$ python3 -q
>>> import numpy as np
>>> np.set_printoptions(precision=2, suppress=True, linewidth=100)
>>> rnd = lambda a: np.round(a, 2) + 0
>>> K = np.loadtxt("a.csv", delimiter=",")
>>> K
array([[ 58., -52.,  59., -31.],
       [-52.,  80., -40.,  24.],
       [ 59., -40.,  65., -33.],
       [-31.,  24., -33.,  17.]])
>>> # equal to its transpose
>>> rng = np.random.default_rng(6585)
>>> z = rng.permutation(4)
>>> z
array([0, 1, 3, 2])
>>> B = K[z][:, z]
>>> rnd(np.sort(np.abs(np.linalg.eigvals(B))))
array([  0.  ,   0.  ,  36.18, 183.82])
>>> B
array([[ 58., -52., -31.,  59.],
       [-52.,  80.,  24., -40.],
       [-31.,  24.,  17., -33.],
       [ 59., -40., -33.,  65.]])
>>> np.trace(B)
np.float64(220.0)
>>> rnd(np.linalg.norm(B, 2) / np.linalg.norm(B))
np.float64(0.98)
>>> np.argsort(-np.linalg.norm(B, axis=0).round(6), kind="stable")[:3]
array([1, 0, 3])
>>> w, vecs = np.linalg.eigh(K)
>>> rnd(w)
array([  0.  ,   0.  ,  36.18, 183.82])
>>> rnd(np.linalg.eigvalsh(K @ K))
array([    0.  ,     0.  ,  1308.69, 33791.31])
>>> rnd(np.linalg.eigvalsh(K + -3 * np.eye(4)))
array([ -3.  ,  -3.  ,  33.18, 180.82])
>>> rnd(np.linalg.svd(K, compute_uv=False))
array([183.82,  36.18,   0.  ,   0.  ])
>>> np.abs(vecs[:, -1]).round(6).argmax()
np.int64(0)
>>> w, vecs = np.linalg.eigh(K)
>>> vec = np.array([-3, 7, 2, 8])
>>> vec @ K @ vec
np.float64(9266.0)
>>> rnd(vec @ K @ vec / (vec @ vec)), rnd(w[0]), rnd(w[-1])
(np.float64(73.54), np.float64(0.0), np.float64(183.82))
>>> Uu, sig, Vh = np.linalg.svd(K)
>>> vecs = Vh[:(sig > 1e-8).sum()]
>>> vec = K[1] + 2 * K[0] + rng.integers(2) * np.eye(4)[1]
>>> vec
array([ 64., -24.,  78., -38.])
>>> np.allclose(vecs.T @ vecs @ vec, vec)
True
>>> rnd(np.diag(vecs.T @ vecs))
array([0.34, 0.95, 0.59, 0.12])
>>> rnd(vecs.T @ vecs)
array([[ 0.34, -0.17,  0.39, -0.2 ],
       [-0.17,  0.95,  0.13,  0.  ],
       [ 0.39,  0.13,  0.59, -0.27],
       [-0.2 ,  0.  , -0.27,  0.12]])
>>> rnd(np.linalg.norm(vec - vecs.T @ vecs @ vec))
np.float64(0.0)
